% python3 -q
>>> import numpy as np
>>> np.set_printoptions(precision=2, suppress=True, linewidth=140, legacy="1.25")
>>> tidy = lambda a: np.round(a, 2) + 0
>>> feats = np.loadtxt("m.csv", delimiter=",")
>>> feats
array([[ 3.,  4.,  5.,  6.,  7.],
       [ 8.,  9., 10., 11., 12.],
       [13., 14., 15., 16., 17.],
       [18., 19., 20., 21., 22.],
       [23., 24., 25., 26., 27.],
       [28., 29., 30., 31., 32.],
       [33., 34., 35., 36., 37.],
       [38., 39., 40., 41., 42.]])
>>> # null space of dimension 3
>>> np.unique(feats.round(6), axis=0).shape
(8, 5)
>>> tidy(feats @ np.linalg.pinv(feats) @ feats)
array([[ 3.,  4.,  5.,  6.,  7.],
       [ 8.,  9., 10., 11., 12.],
       [13., 14., 15., 16., 17.],
       [18., 19., 20., 21., 22.],
       [23., 24., 25., 26., 27.],
       [28., 29., 30., 31., 32.],
       [33., 34., 35., 36., 37.],
       [38., 39., 40., 41., 42.]])
>>> np.linalg.lstsq(feats[:-1].T, feats[-1])[2]
2
>>> np.abs(np.diag(np.linalg.qr(feats)[1])) > 1e-9
array([ True,  True, False, False, False])
>>> X = np.loadtxt("case12.csv", delimiter=",")
>>> X
array([[ 0.  , -1.3 , -0.6 , -0.3 , -0.2 ],
       [-0.39,  0.86, -0.76, -1.67,  0.49],
       [-0.4 ,  0.8 , -0.8 , -1.6 ,  0.5 ],
       [ 0.3 , -1.4 ,  2.9 ,  1.  , -1.6 ]])
>>> B = X / np.sqrt((X ** 2).mean(axis=1, keepdims=True))
>>> np.linalg.matrix_rank(B) == np.linalg.matrix_rank(X)
True
>>> tidy(B[1])
array([-0.41,  0.91, -0.8 , -1.76,  0.52])
>>> U, sigma, Vt = np.linalg.svd(X)
>>> tidy(sigma)
array([4.5 , 1.62, 1.45, 0.02])
>>> B = U[:, :3] @ np.diag(sigma[:3]) @ Vt[:3]
>>> tidy(np.abs(X - B).max())
0.01
>>> np.linalg.matrix_rank(B)
3
>>> tidy(np.linalg.norm(X - B, 2)), tidy(sigma[3])
(0.02, 0.02)
>>> tidy(np.linalg.norm(X - B) / np.linalg.norm(X))
0.0
>>> cov = X.T @ X
>>> tidy(np.linalg.eigvalsh(cov)[::-1])
array([20.23,  2.62,  2.09,  0.  ,  0.  ])
>>> tidy(np.trace(cov)), tidy((X ** 2).sum())
(24.95, 24.95)
>>> (X @ X.T).shape
(4, 4)
>>> tidy(np.diag(cov))
array([0.4 , 5.03, 9.99, 6.44, 3.09])
>>> tidy(cov)
array([[ 0.4 , -1.08,  1.49,  1.59, -0.87],
       [-1.08,  5.03, -4.57, -3.73,  3.32],
       [ 1.49, -4.57,  9.99,  5.63, -5.29],
       [ 1.59, -3.73,  5.63,  6.44, -3.16],
       [-0.87,  3.32, -5.29, -3.16,  3.09]])
>>> tidy(np.linalg.svd(X, compute_uv=False) ** 2)
array([20.23,  2.62,  2.09,  0.  ])
>>> w1 = np.array([[-3, 4, -5, -3, -1],
...     [4, -5, 3, -4, 0],
...     [-2, 3, -5, 0, -3],
...     [-4, 1, -5, 2, 5],
...     [5, 1, 3, 5, -2]])
>>> b = np.array([2, 3, -2, 3, 1])
>>> hid = np.maximum(X @ w1 + b, 0)
>>> (hid > 0).mean(axis=0)
array([0.5 , 0.5 , 0.5 , 0.75, 0.5 ])
>>> np.linalg.matrix_rank(hid)
4
>>> basis = np.array([[-2, -2], [0, 2], [0, -1], [2, 0], [-1, 2]])
>>> (hid @ basis).round(6).argmax(axis=1)
array([1, 0, 0, 1])
>>> A = np.loadtxt("run13.csv", delimiter=",")
>>> A
array([[ 5.,  0.,  0.,  0.],
       [-2., -4.,  0.,  0.],
       [ 6.,  6., -1.,  0.],
       [ 8.,  4.,  8., -9.]])
>>> hat = np.triu(np.array([[-2, 3, 5, 5], [-2, 4, -5, -1], [-5, -3, -5, -4], [-1, 4, 5, 0]]), 1) + np.eye(4)
>>> B = hat @ A @ np.linalg.inv(hat)
>>> B
array([[   69.,  -169., -1155., -5179.],
       [  -40.,    82.,   607.,  2719.],
       [  -26.,    68.,   437.,  1982.],
       [    8.,   -20.,  -132.,  -597.]])
>>> tidy(np.linalg.det(B))
-180.0
>>> tidy(np.poly(B))
array([   1.,    9.,  -21., -209., -180.])
>>> data = np.loadtxt("arr.csv", delimiter=",")
>>> data
array([[ 7., -1., -2., -4.,  3.,  1.],
       [ 0.,  3.,  3.,  2.,  1., -3.],
       [ 0.,  3.,  1., -4., -1., -2.],
       [ 0.,  4.,  2., -4.,  5., -1.],
       [ 0., -3., -4.,  3., -1.,  1.],
       [ 0., -5.,  0., -3., -2.,  0.]])
>>> B = feats[0, 0] * feats[1:] - np.outer(feats[1:, 0], feats[0])
>>> B
array([[   0.,   -5.,  -10.,  -15.,  -20.],
       [   0.,  -10.,  -20.,  -30.,  -40.],
       [   0.,  -15.,  -30.,  -45.,  -60.],
       [   0.,  -20.,  -40.,  -60.,  -80.],
       [   0.,  -25.,  -50.,  -75., -100.],
       [   0.,  -30.,  -60.,  -90., -120.],
       [   0.,  -35.,  -70., -105., -140.]])
>>> np.linalg.matrix_rank(B), np.linalg.matrix_rank(feats)
(1, 2)
>>> tidy(feats[:, 0] / feats[0, 0])
array([ 1.  ,  2.67,  4.33,  6.  ,  7.67,  9.33, 11.  , 12.67])
>>> mat = np.load("layer1.npy")
>>> mat
array([[-1.,  0.,  2.,  0.],
       [ 0., -2.,  0.,  0.],
       [ 2.,  0.,  2.,  0.],
       [ 0.,  0.,  0., -2.]])
>>> ev, vecs = np.linalg.eigh(mat)
>>> vec = np.array([2, 0, 3, -1])
>>> tidy(vec @ mat @ vec / (vec @ vec)), ev[0], ev[-1]
(2.57, -2.0, 3.0)
>>> (np.sign(vecs[:, -1].round(6)) == np.sign(vecs[0, -1].round(6))).astype(int)
array([1, 0, 1, 0])
>>> tidy(vecs * np.abs(ev) @ vecs.T)
array([[2.2, 0. , 0.4, 0. ],
       [0. , 2. , 0. , 0. ],
       [0.4, 0. , 2.8, 0. ],
       [0. , 0. , 0. , 2. ]])
>>> vecs * np.maximum(ev, 0) @ vecs.T
array([[0.6, 0. , 1.2, 0. ],
       [0. , 0. , 0. , 0. ],
       [1.2, 0. , 2.4, 0. ],
       [0. , 0. , 0. , 0. ]])
>>> np.abs(mat).sum(axis=1).max(), np.abs(ev).max()
(4.0, 3.0)
>>> tidy(np.linalg.eigvalsh(mat[1:, 1:]))
array([-2., -2.,  2.])
>>> B = np.linalg.inv(mat)
>>> tidy(np.linalg.det(mat) * np.linalg.det(B))
1.0
>>> tidy(np.linalg.slogdet(mat)[0])
-1.0
>>> tidy(np.linalg.cond(mat))
1.5
>>> np.allclose(B, mat.T)
False
>>> B = np.array([[3, -2, 1], [2, -2, -3]])
>>> basis = np.kron(B, mat)
>>> basis.shape
(8, 12)
>>> np.linalg.matrix_rank(basis)
8
>>> tidy(np.linalg.norm(basis, 2)), tidy(np.linalg.norm(B, 2) * np.linalg.norm(mat, 2))
(14.28, 14.28)
>>> ev, vecs = np.linalg.eig(mat)
>>> tidy(np.sort(np.linalg.eigvals(mat.T)))
array([-2., -2., -2.,  3.])
>>> mat @ vecs[:, 0] - ev[0] * vecs[:, 0]
array([0., 0., 0., 0.])
>>> F = np.load("test8.npy")
>>> F
array([[ 0.06, -0.77, -0.95],
       [ 1.34,  0.48,  1.14],
       [-0.67, -0.52, -1.46],
       [ 1.12, -1.04, -2.09],
       [-1.08,  3.37,  1.98],
       [ 1.31, -0.42,  0.3 ]])
>>> rng = np.random.default_rng(827)
>>> idx = rng.permutation(3)
>>> B = F[:, idx] * rng.choice([-1, 1], 3)
>>> B
array([[-0.77,  0.06, -0.95],
       [ 0.48,  1.34,  1.14],
       [-0.52, -0.67, -1.46],
       [-1.04,  1.12, -2.09],
       [ 3.37, -1.08,  1.98],
       [-0.42,  1.31,  0.3 ]])
>>> U, _, Vt = np.linalg.svd(F.T @ B)
>>> idx
array([1, 0, 2])
>>> tidy(U @ Vt)
array([[0., 1., 0.],
       [1., 0., 0.],
       [0., 0., 1.]])
>>> tidy(np.linalg.lstsq(F, B)[0])
array([[0., 1., 0.],
       [1., 0., 0.],
       [0., 0., 1.]])
>>> vec = np.array([5, -1, 1])
>>> rhs = F @ vec
>>> tidy(np.linalg.pinv(F) @ F)
array([[1., 0., 0.],
       [0., 1., 0.],
       [0., 0., 1.]])
>>> tidy(np.linalg.lstsq(F, rhs)[0])
array([ 5., -1.,  1.])
>>> tidy(np.linalg.solve(F.T @ F, F.T @ rhs))
array([ 5., -1.,  1.])
>>> rhs = rhs + 0.3 * rng.normal(size=6)
>>> tidy(rhs)
array([-0.05,  7.3 , -4.16,  4.91, -7.09,  7.66])
>>> b, *_ = np.linalg.lstsq(F, rhs)
>>> tidy(b)
array([ 5.15, -0.98,  0.9 ])
>>> [round(float(np.linalg.norm(np.linalg.solve(F.T @ F + lam * np.eye(3), F.T @ rhs))), 2) for lam in (0, 1, 10, 100)]
[5.32, 4.58, 2.16, 0.39]
>>> tidy(np.linalg.norm(rhs - F @ b))
0.39
>>> b.round()
array([ 5., -1.,  1.])
>>> q, vecs = np.linalg.qr(F[:, :1])[0], np.linalg.qr(F[:, 1:])[0]
>>> sigma = np.linalg.svd(q.T @ vecs, compute_uv=False)
>>> tidy(sigma)
array([0.59])
>>> B = F / np.sqrt((F ** 2).mean(axis=1, keepdims=True))
>>> np.linalg.matrix_rank(F - F.mean(axis=1, keepdims=True))
2
>>> tidy(np.linalg.norm(B, axis=1))
array([1.73, 1.73, 1.73, 1.73, 1.73, 1.73])
>>> np.linalg.matrix_rank(B) == np.linalg.matrix_rank(F)
True
>>> vec = np.array([3, 3, 1])
>>> rhs = F @ vec
>>> b, lr = np.zeros(3), 1 / np.linalg.norm(F, 2) ** 2
>>> for i in range(300):
...     b -= lr * F.T @ (F @ b - rhs)
...     if i % 50 == 0: print(i, round(np.linalg.norm(F @ b - rhs), 2))
... 
0 5.93
50 0.12
100 0.0
150 0.0
200 0.0
250 0.0
>>> tidy(b)
array([3., 3., 1.])
>>> tidy(np.linalg.cond(F))
3.99
>>> m1 = np.load("dump.npy")
>>> m1
array([[0, 2, 2, 3],
       [0, 0, 1, 1],
       [0, 0, 0, 2],
       [0, 0, 0, 0]])
>>> # looks like rank 3
>>> [int(np.linalg.matrix_rank(np.linalg.matrix_power(m1, p))) for p in range(1, 5)]
[3, 2, 1, 0]
>>> np.linalg.matrix_rank(m1 - m1[0, 0] * np.eye(4))
3
>>> np.prod(np.diag(m1)), tidy(np.linalg.det(m1))
(0, 0.0)
>>> J = np.array([[5, 5, 5, 5, 5],
...     [5, 10, 10, 10, 10],
...     [5, 10, 15, 15, 15],
...     [5, 10, 15, 20, 20],
...     [5, 10, 15, 20, 25]])
>>> vec = np.ones(5)
>>> for _ in range(4):
...     vec = J @ vec
...     vec /= np.linalg.norm(vec)
...     print(round(vec @ J @ vec, 2))
... 
61.64
61.72
61.72
61.72
>>> tidy(vec)
array([0.17, 0.33, 0.46, 0.55, 0.6 ])
>>> ev, vecs = np.linalg.eigh(J)
>>> tidy(vecs.T @ J @ vecs)
array([[ 1.36,  0.  ,  0.  ,  0.  ,  0.  ],
       [ 0.  ,  1.77,  0.  ,  0.  ,  0.  ],
       [ 0.  ,  0.  ,  2.91,  0.  ,  0.  ],
       [ 0.  ,  0.  ,  0.  ,  7.24,  0.  ],
       [ 0.  ,  0.  ,  0.  ,  0.  , 61.72]])
>>> tidy(vecs @ np.diag(ev) @ vecs.T)
array([[ 5.,  5.,  5.,  5.,  5.],
       [ 5., 10., 10., 10., 10.],
       [ 5., 10., 15., 15., 15.],
       [ 5., 10., 15., 20., 20.],
       [ 5., 10., 15., 20., 25.]])
